In [1]: import numpy as np

In [2]: import numpy.linalg as la

In [3]: np.set_printoptions(precision=2, suppress=True, linewidth=100, floatmode="fixed")

In [4]: rnd = lambda a: np.round(a, 2) + 0

In [5]: arr = np.load("test12.npy")

In [6]: rnd(arr)
Out[6]: 
array([[-0.50,  0.00,  0.00, -0.87],
       [ 0.00,  1.00,  0.00,  0.00],
       [ 0.00,  0.00,  1.00,  0.00],
       [ 0.87,  0.00,  0.00, -0.50]])

In [7]: r0 = np.array([-3, -1, -5, -2])

In [8]: A2 = arr + np.outer(r0, np.eye(4)[1])

In [9]: rnd(la.det(A2) / la.det(arr)), rnd(1 + la.solve(arr, r0)[1])
Out[9]: (np.float64(0.0), np.float64(0.0))

In [10]: C = np.array([[-0.1, 0.5, -1.7]])

In [11]: rng = np.random.default_rng(46)

In [12]: A = np.array([[4], [-1], [-6], [-3], [6], [5], [-3], [5], [6], [-9], [4]]) @ C + 0.1 * rng.normal(size=(11, 3))

In [13]: rnd(A)
Out[13]: 
array([[ -0.45,   2.12,  -6.83],
       [  0.17,  -0.62,   1.56],
       [  0.60,  -3.04,  10.21],
       [  0.35,  -1.47,   5.06],
       [ -0.69,   2.89, -10.18],
       [ -0.33,   2.50,  -8.62],
       [  0.28,  -1.42,   5.12],
       [ -0.63,   2.50,  -8.45],
       [ -0.52,   2.80, -10.24],
       [  0.95,  -4.31,  15.42],
       [ -0.51,   2.10,  -6.84]])

In [14]: A2 = np.c_[A[:, :1] @ np.array([[0]]), np.array([0, -3, -3, -2, 0, 2, 1, -3, 0, -3, 1])]

In [15]: A2
Out[15]: 
array([[ 0.00,  0.00],
       [ 0.00, -3.00],
       [ 0.00, -3.00],
       [ 0.00, -2.00],
       [ 0.00,  0.00],
       [ 0.00,  2.00],
       [ 0.00,  1.00],
       [ 0.00, -3.00],
       [ 0.00,  0.00],
       [ 0.00, -3.00],
       [ 0.00,  1.00]])

In [16]: rnd(la.lstsq(A, A2[:, 0])[0])
Out[16]: array([0.00, 0.00, 0.00])

In [17]: rnd(la.norm(la.qr(A)[0].T @ A2, axis=0) ** 2 / ((A2 ** 2).sum(axis=0) + 1e-12))
Out[17]: array([0.00, 0.29])

In [18]: cen = A - A.mean(axis=0)

In [19]: left, sv, Vh = la.svd(cen, full_matrices=False)

In [20]: rnd(cen.mean(axis=0))
Out[20]: array([0.00, 0.00, 0.00])

In [21]: rnd(Vh[0] * np.sign(Vh[0, np.abs(Vh[0]).argmax()]))
Out[21]: array([ 0.06, -0.28,  0.96])

In [22]: (np.sign(left[:, 0]) == np.sign(left[0, 0])).astype(int)
Out[22]: array([1, 0, 0, 0, 1, 1, 0, 1, 1, 0, 1])

In [23]: rnd(sv ** 2 / (sv ** 2).sum())
Out[23]: array([1.00, 0.00, 0.00])

In [24]: np.abs(Vh[0]).argmax()
Out[24]: np.int64(2)

In [25]: E = np.load("dump.npy")

In [26]: E
Out[26]: 
array([[  4.42,   0.65,  -4.71],
       [ 10.84,   1.21, -10.59],
       [ -6.76,  -0.89,   6.04],
       [ -6.72,  -0.55,   6.24],
       [  3.49,   0.59,  -2.81],
       [-12.52,  -1.76,  12.02],
       [ 11.32,   1.19,  -9.95],
       [-12.83,  -0.98,  12.50],
       [ -9.65,  -0.77,   9.22],
       [-12.33,  -1.67,  12.09],
       [ -1.50,   0.29,   1.52]])

In [27]: left, sv, Vh = la.svd(E)

In [28]: rnd(sv)
Out[28]: array([42.41,  0.98,  0.88])

In [29]: A2 = left[:, :1] @ np.diag(sv[:1]) @ Vh[:1]

In [30]: rnd(la.norm(E - A2, 2)), rnd(sv[1])
Out[30]: (np.float64(0.98), np.float64(0.98))

In [31]: proj = E @ la.solve(E.T @ E, E.T)

In [32]: rnd(la.eigvalsh(proj))
Out[32]: array([0.00, 0.00, 0.00, 0.00, 0.00, 0.00, 0.00, 0.00, 1.00, 1.00, 1.00])

In [33]: np.allclose(proj @ proj, proj)
Out[33]: True

In [34]: F = np.loadtxt("out15.csv", delimiter=",")

In [35]: F
Out[35]: 
array([[-0.72, -0.07,  0.94],
       [ 2.05,  0.33, -1.47],
       [ 3.93, -0.06, -2.71],
       [ 1.18,  0.19, -0.71],
       [ 0.05,  0.18,  0.17],
       [-0.82,  0.21,  0.51],
       [-2.30, -0.27,  2.63],
       [ 0.09,  0.29, -0.67],
       [ 3.07, -0.03, -3.06],
       [ 0.89,  0.07, -0.77],
       [ 0.11,  0.07,  1.08],
       [ 2.01,  0.28, -1.33],
       [ 2.92,  0.24, -2.89],
       [ 0.02, -0.02, -0.78],
       [ 1.50,  0.35, -1.13]])

In [36]: A2 = np.c_[F[:, :2] @ np.array([[2, 1], [2, 2]]), np.array([0, 1, 3, 1, 3, 2, 0, 1, 1, 3, 3, 1, 3, 0, 1])]

In [37]: rnd(A2)
Out[37]: 
array([[-1.58, -0.86,  0.00],
       [ 4.76,  2.71,  1.00],
       [ 7.74,  3.81,  3.00],
       [ 2.74,  1.56,  1.00],
       [ 0.46,  0.41,  3.00],
       [-1.22, -0.40,  2.00],
       [-5.14, -2.84,  0.00],
       [ 0.76,  0.67,  1.00],
       [ 6.08,  3.01,  1.00],
       [ 1.92,  1.03,  3.00],
       [ 0.36,  0.25,  3.00],
       [ 4.58,  2.57,  1.00],
       [ 6.32,  3.40,  3.00],
       [ 0.00, -0.02,  0.00],
       [ 3.70,  2.20,  1.00]])

In [38]: la.matrix_rank(A2)
Out[38]: np.int64(3)
